In [1]: import numpy as np

In [2]: import numpy.linalg as la

In [3]: np.set_printoptions(precision=1, suppress=True, linewidth=100)

In [4]: J = np.load("data.npy")

In [5]: J
Out[5]: 
array([[-10,  -1,  -2],
       [ -2,   0,   0],
       [  0,   2,   7]])

In [6]: u = np.array([0, 0, -4])

In [7]: out = J + np.outer(u, np.eye(3)[1])

In [8]: round(la.det(out) / la.det(J), 1), round(float(1 + la.solve(J, u)[1]), 1)
Out[8]: (np.float64(3.7), 3.7)

In [9]: def softmax(z):
   ...:     e = np.exp(z - z.max(axis=-1, keepdims=True))
   ...:     return e / e.sum(axis=-1, keepdims=True)
   ...: 

In [10]: np.round(softmax(J[0] + 2), 1) + 0
Out[10]: array([0. , 0.7, 0.3])

In [11]: S = J @ J.T / np.sqrt(3)

In [12]: np.round(softmax(S + np.triu(np.full(S.shape, -np.inf), 1)), 1) + 0
Out[12]: 
array([[1., 0., 0.],
       [1., 0., 0.],
       [0., 0., 1.]])

In [13]: softmax(S).round(6).argmax(axis=1)
Out[13]: array([0, 0, 2])

In [14]: softmax(S)[0] @ J
Out[14]: array([-10.,  -1.,  -2.])

In [15]: u = np.array([0, 5, -2])

In [16]: np.polyval(u, J[0])
Out[16]: array([-52,  -7, -12])

In [17]: np.convolve(J[0], u)
Out[17]: array([  0, -50,  15,  -8,   4])

In [18]: np.cross(J[0, :3], J[1, :3])
Out[18]: array([ 0,  4, -2])

In [19]: np.round(la.det(J.T), 1)
Out[19]: np.float64(-6.0)

In [20]: round(float(la.eigvals(J).sum().real), 1)
Out[20]: -3.0

In [21]: np.kron(np.eye(2, dtype=int), J)
Out[21]: 
array([[-10,  -1,  -2,   0,   0,   0],
       [ -2,   0,   0,   0,   0,   0],
       [  0,   2,   7,   0,   0,   0],
       [  0,   0,   0, -10,  -1,  -2],
       [  0,   0,   0,  -2,   0,   0],
       [  0,   0,   0,   0,   2,   7]])

In [22]: la.eigvals(J)
Out[22]: array([-10.2,   0.1,   7.1])

In [23]: np.round(la.det(J[::-1]), 1)
Out[23]: np.float64(6.0)

In [24]: np.poly(J)
Out[24]: array([  1.,   3., -72.,   6.])

In [25]: q = J.astype(float).copy()

In [26]: for j in range(3):
    ...:     q[:, j] -= q[:, :j] @ (q[:, :j].T @ q[:, j])
    ...:     q[:, j] /= la.norm(q[:, j])
    ...: 

In [27]: np.round(q.T @ q, 1) + 0
Out[27]: 
array([[1., 0., 0.],
       [0., 1., 0.],
       [0., 0., 1.]])

In [28]: X = np.array([[0, 2, 0, 1, 2, 2],
    ...:     [2, 1, 2, 1, 0, 2],
    ...:     [2, 2, 0, 0, 2, 0],
    ...:     [2, 1, 2, 2, 0, 0],
    ...:     [2, 0, 2, 1, 1, 0],
    ...:     [1, 1, 1, 0, 2, 2]])

In [29]: out = J / np.sqrt((J ** 2).mean(axis=1, keepdims=True))

In [30]: J - J.mean(axis=1, keepdims=True)
Out[30]: 
array([[-5.7,  3.3,  2.3],
       [-1.3,  0.7,  0.7],
       [-3. , -1. ,  4. ]])

In [31]: la.matrix_rank(out) == la.matrix_rank(J)
Out[31]: np.True_

In [32]: out[1]
Out[32]: array([-1.7,  0. ,  0. ])

In [33]: la.matrix_rank(J - J.mean(axis=1, keepdims=True))
Out[33]: np.int64(2)

In [34]: la.norm(out, axis=1)
Out[34]: array([1.7, 1.7, 1.7])

In [35]: Uu, sigma, VT = la.svd(X, full_matrices=False)

In [36]: np.abs(Uu[:, 0]).round(6).argmax()
Out[36]: np.int64(1)

In [37]: np.round(Uu.T @ Uu, 1) + 0
Out[37]: 
array([[1., 0., 0., 0., 0., 0.],
       [0., 1., 0., 0., 0., 0.],
       [0., 0., 1., 0., 0., 0.],
       [0., 0., 0., 1., 0., 0.],
       [0., 0., 0., 0., 1., 0.],
       [0., 0., 0., 0., 0., 1.]])

In [38]: sigma
Out[38]: array([7. , 3.8, 2.4, 1.6, 1.2, 0.1])

In [39]: (sigma > 1e-8).sum()
Out[39]: np.int64(6)

In [40]: rng = np.random.default_rng(823947)

In [41]: labels = rng.permutation(6)

In [42]: labels
Out[42]: array([2, 5, 1, 3, 4, 0])

In [43]: out = X[labels][:, labels]

In [44]: round(float(la.det(out)), 1), round(float(la.det(X[labels])), 1)
Out[44]: (-16.0, 16.0)

In [45]: np.sort(np.abs(la.eigvals(out)))
Out[45]: array([0.6, 0.6, 1.6, 1.6, 2.5, 6.8])

In [46]: t3 = np.stack([X, 5 * X, X[::-1]])

In [47]: t3.sum(axis=0)
Out[47]: 
array([[ 1, 13,  1,  6, 14, 14],
       [14,  6, 14,  7,  1, 12],
       [14, 13,  2,  2, 12,  0],
       [14,  8, 12, 12,  2,  0],
       [14,  1, 14,  7,  6,  2],
       [ 6,  8,  6,  1, 14, 14]])

In [48]: np.einsum("bij,cij->bc", t3, t3)
Out[48]: 
array([[  73,  365,   50],
       [ 365, 1825,  250],
       [  50,  250,   73]])

In [49]: la.det(t3)
Out[49]: array([    -16., -250000.,      16.])

In [50]: (t3 @ X.T).shape
Out[50]: (3, 6, 6)
